$ python3 -q
>>> import numpy as np
>>> np.set_printoptions(precision=2, suppress=True, linewidth=200)
>>> def tidy(a):
...     return np.round(a, 2) + 0
... 
>>> M2 = np.array([[3, 0, 4, 0],
...     [3, 1, 3, 1],
...     [1, 1, 3, 4],
...     [5, 4, 0, 3],
...     [3, 4, 0, 5],
...     [0, 1, 4, 5],
...     [1, 2, 5, 2]])
>>> C = np.array([[-3, 2, 3, -3, 0],
...     [0, 1, -3, -1, 1],
...     [2, 1, -3, -2, 2],
...     [-3, 3, 0, -2, 3]])
>>> rng = np.random.default_rng(89)
>>> J = M2 @ C + 0.02 * rng.normal(size=(7, 5))
>>> tidy(J)
array([[ -1.01,   9.99,  -2.98, -16.99,   8.02],
       [ -5.99,  13.01,  -3.  , -17.99,   9.98],
       [ -8.98,  17.98,  -9.  , -18.  ,  18.99],
       [-23.99,  22.96,   2.98, -25.  ,  13.02],
       [-23.98,  24.99,  -3.02, -23.  ,  19.02],
       [ -6.98,  20.01, -14.99, -19.01,  23.96],
       [  1.  ,  14.99, -18.03, -19.05,  17.99]])
>>> M2 = J / np.sqrt((J ** 2).mean(axis=1, keepdims=True))
>>> np.linalg.matrix_rank(J - J.mean(axis=1, keepdims=True))
np.int64(4)
>>> tidy(M2[6])
array([ 0.06,  0.95, -1.15, -1.21,  1.14])
>>> tidy(np.linalg.norm(M2, axis=1))
array([2.24, 2.24, 2.24, 2.24, 2.24, 2.24, 2.24])
>>> r0, g = J[1], J[6]
>>> tidy(r0 @ r0)
np.float64(637.4)
>>> tidy(r0 @ g)
np.float64(765.36)
>>> pr = (r0 @ g) / (r0 @ r0) * r0
>>> tidy((g - pr) @ r0)
np.float64(0.0)
>>> tidy(g - pr)
array([  8.19,  -0.63, -14.44,   2.55,   6.01])
>>> tidy(pr)
array([ -7.2 ,  15.62,  -3.6 , -21.6 ,  11.99])
>>> tidy(np.linalg.norm(r0 + g) ** 2 + np.linalg.norm(r0 - g) ** 2)
np.float64(3749.84)
>>> np.linalg.matrix_rank(np.outer(r0, g))
np.int64(1)
>>> feats = np.loadtxt("out8.csv", delimiter=",")
>>> feats
array([[-0.8,  1.7, -0.8, -0.8,  3.9],
       [-0.3, -0.5,  0.3,  1.2, -0.9],
       [-0.1,  0.6, -0.4,  0.6, -1.2],
       [ 0.4, -0.4,  0.5,  0.2,  2.4]])
>>> w1 = np.array([[3, -1, -2], [-1, -3, 2], [-1, 1, 0], [3, 0, -3], [-3, 2, 3]])
>>> coef = np.array([-5, -1, -1])
>>> H = np.maximum(feats @ w1 + coef, 0)
>>> tidy(H)
array([[ 0. ,  1.7, 18.1],
       [ 0.6,  0. ,  0. ],
       [ 0. ,  0. ,  0. ],
       [ 0. ,  5.1,  4. ]])
>>> C = np.array([[1, 2], [0, 2], [1, 0]])
>>> w1 @ C
array([[ 1,  4],
       [ 1, -8],
       [-1,  0],
       [ 0,  6],
       [ 0, -2]])
>>> (H @ C).round(6).argmax(axis=1)
array([0, 1, 0, 1])
>>> A = -3 * np.eye(7) + np.ones((7, 7))
>>> A
array([[-2.,  1.,  1.,  1.,  1.,  1.,  1.],
       [ 1., -2.,  1.,  1.,  1.,  1.,  1.],
       [ 1.,  1., -2.,  1.,  1.,  1.,  1.],
       [ 1.,  1.,  1., -2.,  1.,  1.,  1.],
       [ 1.,  1.,  1.,  1., -2.,  1.,  1.],
       [ 1.,  1.,  1.,  1.,  1., -2.,  1.],
       [ 1.,  1.,  1.,  1.,  1.,  1., -2.]])
>>> np.all(np.linalg.eigvalsh(A) > 0)
np.False_
>>> X = np.load("run7.npy")
>>> X
array([[  8.88,   6.61,   5.83,   1.91],
       [ -3.17,   1.34,  -0.61,  10.21],
       [ -4.21,   1.07,  -2.78,  -2.99],
       [-14.53, -14.54,  -1.71,   6.3 ],
       [  4.82,   2.7 ,  -4.41,  -0.45],
       [ -0.45,   1.07,  -5.26,  -5.28],
       [-16.47,  -5.75,  -4.91,   2.79],
       [-11.91,  -1.98,  -7.12,  -8.04],
       [  2.02,   2.03,  -7.05,  -9.77],
       [ -3.22,   0.6 ,   1.68,   5.16],
       [ -2.3 ,   2.44,  -6.86,  -0.57],
       [  4.01,   2.21,   2.96,  -3.59],
       [  6.17,   5.89,  -1.66,  -7.99],
       [ -8.38, -10.37,   1.37, -14.25],
       [-14.42,  -5.26,   3.63,   2.4 ],
       [ -0.56,   0.48,  -0.83,  11.19]])
>>> M2 = np.c_[X[:, :3] @ np.array([[0, 0, -2], [1, 2, 0], [1, -1, 2]]), np.array([2, 5, 0, 5, 3, 1, 0, -2, 3, 3, -5, -5, -3, -3, -1, 5])]
>>> tidy(M2)
array([[ 12.44,   7.39,  -6.1 ,   2.  ],
       [  0.73,   3.29,   5.12,   5.  ],
       [ -1.71,   4.92,   2.86,   0.  ],
       [-16.25, -27.37,  25.64,   5.  ],
       [ -1.71,   9.81, -18.46,   3.  ],
       [ -4.19,   7.4 ,  -9.62,   1.  ],
       [-10.66,  -6.59,  23.12,   0.  ],
       [ -9.1 ,   3.16,   9.58,  -2.  ],
       [ -5.02,  11.11, -18.14,   3.  ],
       [  2.28,  -0.48,   9.8 ,   3.  ],
       [ -4.42,  11.74,  -9.12,  -5.  ],
       [  5.17,   1.46,  -2.1 ,  -5.  ],
       [  4.23,  13.44, -15.66,  -3.  ],
       [ -9.  , -22.11,  19.5 ,  -3.  ],
       [ -1.63, -14.15,  36.1 ,  -1.  ],
       [ -0.35,   1.79,  -0.54,   5.  ]])
>>> np.linalg.matrix_rank(M2)
np.int64(4)
>>> tidy(np.linalg.norm(M2 - X @ np.linalg.lstsq(X, M2)[0], axis=0))
array([0.  , 0.  , 0.  , 9.77])
>>> np.linalg.matrix_rank(np.c_[X, M2])
np.int64(5)
>>> arr = np.load("m.npy")
>>> arr
array([[-6.,  6., -1., -2.],
       [-6.,  9., -2., -4.],
       [-4.,  6., -3., -2.],
       [-5., 10., -3., -5.]])
>>> M2 = arr + rng.integers(-2, 3, (4, 3)) @ rng.integers(-2, 3, (3, 4))
>>> M2
array([[ 4.,  0., -5., -6.],
       [-7.,  9., -1., -4.],
       [-8.,  5.,  0.,  0.],
       [-8., 17., -2., -7.]])
>>> np.abs(M2 - arr).sum(axis=1)
array([24.,  2., 10., 13.])
>>> M2 - arr
array([[10., -6., -4., -4.],
       [-1.,  0.,  1.,  0.],
       [-4., -1.,  3.,  2.],
       [-3.,  7.,  1., -2.]])
>>> tidy(np.linalg.svd(M2 - arr, compute_uv=False))
array([14.71,  6.61,  1.7 ,  0.  ])
>>> round(np.log10(np.linalg.cond(arr)))
2
>>> np.linalg.matrix_rank(arr, rtol=0.1)
np.int64(2)
>>> tidy(np.linalg.norm(arr, 2) / np.linalg.norm(arr))
np.float64(0.99)
>>> [round(float(x), 2) for x in np.linalg.svd(arr, compute_uv=False)[:3]]
[20.7, 2.69, 1.55]
>>> np.argsort(-np.linalg.norm(arr, axis=0).round(6), kind="stable")[:3]
array([1, 0, 3])
>>> tidy(np.abs(np.linalg.svd(arr)[2][-1]))
array([0.31, 0.58, 0.29, 0.69])
>>> P = np.triu(np.array([[3, 2, 2, 3], [2, 2, 2, 3], [0, 1, 2, 2], [2, 1, 1, 0]]), 1) + np.eye(4)
>>> M2 = P @ arr @ np.linalg.inv(P)
>>> np.trace(M2), np.trace(arr)
(np.float64(-5.0), np.float64(-5.0))
>>> r0 = np.array([1, 2, 2, -2])
>>> M2 = arr + np.outer(r0, np.eye(4)[0])
>>> np.linalg.matrix_rank(M2 - arr)
np.int64(1)
>>> tidy(np.linalg.det(M2) / np.linalg.det(arr)), tidy(1 + np.linalg.solve(arr, r0)[0])
(np.float64(10.5), np.float64(10.5))
>>> C = np.array([[0, 4, 3, 4, 3], [3, 1, 5, 0, 0], [3, 5, 5, 2, 5]])
>>> E = np.repeat(C, 22 // 3, axis=0)
>>> E = E + 0.05 * rng.normal(size=E.shape)
>>> tidy(E)
array([[-0.06,  4.06,  2.98,  4.05,  2.95],
       [ 0.06,  3.97,  2.95,  4.05,  2.99],
       [-0.02,  4.02,  2.99,  3.91,  2.98],
       [-0.02,  4.02,  3.  ,  3.94,  2.97],
       [-0.08,  4.06,  2.97,  4.01,  3.05],
       [ 0.01,  4.08,  3.05,  4.01,  2.98],
       [ 0.02,  3.99,  3.06,  4.01,  3.05],
       [ 2.97,  1.  ,  4.98, -0.01,  0.1 ],
       [ 3.03,  1.  ,  4.97,  0.07, -0.01],
       [ 2.96,  0.97,  5.06, -0.04, -0.04],
       [ 3.01,  0.96,  4.93, -0.04, -0.03],
       [ 2.96,  1.05,  5.02, -0.06, -0.02],
       [ 3.03,  1.05,  5.05, -0.05, -0.02],
       [ 3.02,  0.98,  5.  ,  0.04,  0.06],
       [ 3.05,  5.11,  5.15,  2.07,  5.01],
       [ 2.99,  5.05,  5.01,  2.07,  4.98],
       [ 2.99,  5.02,  4.95,  2.01,  5.01],
       [ 2.99,  5.  ,  5.02,  2.06,  5.11],
       [ 2.98,  4.98,  4.99,  1.98,  4.99],
       [ 2.95,  4.94,  5.  ,  2.07,  5.02],
       [ 3.03,  4.98,  4.95,  1.95,  4.97]])
>>> ang = np.radians(135)
>>> r_ = np.eye(5)
>>> r_[1, 1] = r_[2, 2] = np.cos(ang)
>>> r_[1, 2], r_[2, 1] = -np.sin(ang), np.sin(ang)
>>> tidy(r_)
array([[ 1.  ,  0.  ,  0.  ,  0.  ,  0.  ],
       [ 0.  , -0.71, -0.71,  0.  ,  0.  ],
       [ 0.  ,  0.71, -0.71,  0.  ,  0.  ],
       [ 0.  ,  0.  ,  0.  ,  1.  ,  0.  ],
       [ 0.  ,  0.  ,  0.  ,  0.  ,  1.  ]])
>>> M2 = E @ r_.T
>>> tidy(np.linalg.svd(E, compute_uv=False)), tidy(np.linalg.svd(M2, compute_uv=False))
(array([32.08, 12.46,  5.55,  0.21,  0.16]), array([32.08, 12.46,  5.55,  0.21,  0.16]))
>>> lab = rng.permutation(5)
>>> M2 = E[:, lab] * rng.choice([-1, 1], 5)
>>> tidy(M2)
array([[ 2.98,  4.05, -0.06, -4.06,  2.95],
       [ 2.95,  4.05,  0.06, -3.97,  2.99],
       [ 2.99,  3.91, -0.02, -4.02,  2.98],
       [ 3.  ,  3.94, -0.02, -4.02,  2.97],
       [ 2.97,  4.01, -0.08, -4.06,  3.05],
       [ 3.05,  4.01,  0.01, -4.08,  2.98],
       [ 3.06,  4.01,  0.02, -3.99,  3.05],
       [ 4.98, -0.01,  2.97, -1.  ,  0.1 ],
       [ 4.97,  0.07,  3.03, -1.  , -0.01],
       [ 5.06, -0.04,  2.96, -0.97, -0.04],
       [ 4.93, -0.04,  3.01, -0.96, -0.03],
       [ 5.02, -0.06,  2.96, -1.05, -0.02],
       [ 5.05, -0.05,  3.03, -1.05, -0.02],
       [ 5.  ,  0.04,  3.02, -0.98,  0.06],
       [ 5.15,  2.07,  3.05, -5.11,  5.01],
       [ 5.01,  2.07,  2.99, -5.05,  4.98],
       [ 4.95,  2.01,  2.99, -5.02,  5.01],
       [ 5.02,  2.06,  2.99, -5.  ,  5.11],
       [ 4.99,  1.98,  2.98, -4.98,  4.99],
       [ 5.  ,  2.07,  2.95, -4.94,  5.02],
       [ 4.95,  1.95,  3.03, -4.98,  4.97]])
>>> left, _, VT = np.linalg.svd(E.T @ M2)
>>> tidy(left @ VT)
array([[ 0.,  0.,  1.,  0.,  0.],
       [ 0.,  0.,  0., -1.,  0.],
       [ 1.,  0.,  0.,  0.,  0.],
       [ 0.,  1.,  0.,  0.,  0.],
       [ 0.,  0.,  0.,  0.,  1.]])
>>> tidy(np.linalg.lstsq(E, M2)[0])
array([[ 0.,  0.,  1.,  0.,  0.],
       [ 0.,  0.,  0., -1.,  0.],
       [ 1.,  0.,  0.,  0.,  0.],
       [ 0.,  1.,  0.,  0.,  0.],
       [ 0.,  0.,  0.,  0.,  1.]])
